$ ipython --no-banner

In [1]: import numpy as np

In [2]: from numpy import linalg as LA

In [3]: np.set_printoptions(precision=3, suppress=True, linewidth=140, sign=" ")

In [4]: F = np.load("out1.npy")

In [5]: F
Out[5]: 
array([[-0.65 ,  0.351,  0.457, -0.254,  0.106,  0.341, -0.232],
       [ 0.26 , -0.563,  0.715,  0.147,  0.17 ,  0.221,  0.071],
       [-0.422, -0.136,  0.145,  0.622, -0.556, -0.279, -0.085],
       [-0.292, -0.629, -0.43 , -0.067,  0.154,  0.224, -0.506],
       [ 0.422,  0.23 ,  0.197,  0.006, -0.08 , -0.225, -0.821],
       [-0.227,  0.017,  0.057,  0.228,  0.737, -0.592, -0.006],
       [-0.13 , -0.306,  0.179, -0.685, -0.279, -0.554,  0.064]])

In [6]: f = np.array([-1, 0, 3, 3, -1, 1, 2])

In [7]: other = F + np.outer(f, np.eye(7)[3])

In [8]: LA.matrix_rank(other - F)
Out[8]: np.int64(1)

In [9]: data = np.load("dump.npy")

In [10]: data
Out[10]: 
array([[  2,   3,   4,   5,   6],
       [  7,   8,   9,  10,  11],
       [ 12,  13,  14,  15,  16],
       [ 17,  18,  19,  20,  21]])

In [11]: left, s, vt = LA.svd(data)

In [12]: evecs = vt[:(s > 1e-8).sum()]

In [13]: rng = np.random.default_rng(9534)

In [14]: x = data[0] + 2 * data[3] + rng.integers(2) * np.eye(5)[1]

In [15]: x
Out[15]: array([ 36.,  40.,  42.,  45.,  48.])

In [16]: np.round(evecs.T @ evecs, 3) + 0
Out[16]: 
array([[ 0.6,  0.4,  0.2,  0. , -0.2],
       [ 0.4,  0.3,  0.2,  0.1,  0. ],
       [ 0.2,  0.2,  0.2,  0.2,  0.2],
       [ 0. ,  0.1,  0.2,  0.3,  0.4],
       [-0.2,  0. ,  0.2,  0.4,  0.6]])

In [17]: LA.matrix_rank(np.vstack([data, x]))
Out[17]: np.int64(3)

In [18]: round(LA.norm(data, 2) / LA.norm(data), 3)
Out[18]: np.float64(0.999)

In [19]: LA.matrix_rank(data, rtol=0.1)
Out[19]: np.int64(1)

In [20]: E = np.vander(np.arange(8) - 2, 3, increasing=True)

In [21]: E
Out[21]: 
array([[ 1, -2,  4],
       [ 1, -1,  1],
       [ 1,  0,  0],
       [ 1,  1,  1],
       [ 1,  2,  4],
       [ 1,  3,  9],
       [ 1,  4, 16],
       [ 1,  5, 25]])

In [22]: ang = np.radians(30)

In [23]: r_ = np.eye(3)

In [24]: r_[2, 2] = r_[1, 1] = np.cos(ang)

In [25]: r_[2, 1], r_[1, 2] = -np.sin(ang), np.sin(ang)

In [26]: r_
Out[26]: 
array([[ 1.   ,  0.   ,  0.   ],
       [ 0.   ,  0.866,  0.5  ],
       [ 0.   , -0.5  ,  0.866]])

In [27]: other = E @ r_.T

In [28]: LA.svd(E, compute_uv=False), LA.svd(other, compute_uv=False)
Out[28]: (array([ 32.358,   3.566,   2.059]), array([ 32.358,   3.566,   2.059]))

In [29]: np.abs(other - E).max(axis=0)
Out[29]: array([  0.   ,  11.83 ,   5.849])

In [30]: np.allclose(LA.norm(E, axis=1), LA.norm(other, axis=1))
Out[30]: True

In [31]: np.round(np.einsum("ii->", r_), 3)
Out[31]: np.float64(2.732)

In [32]: round(LA.det(r_.T), 3)
Out[32]: np.float64(1.0)

In [33]: round(float(np.einsum("ij,ji->", r_, r_)), 3)
Out[33]: 2.0
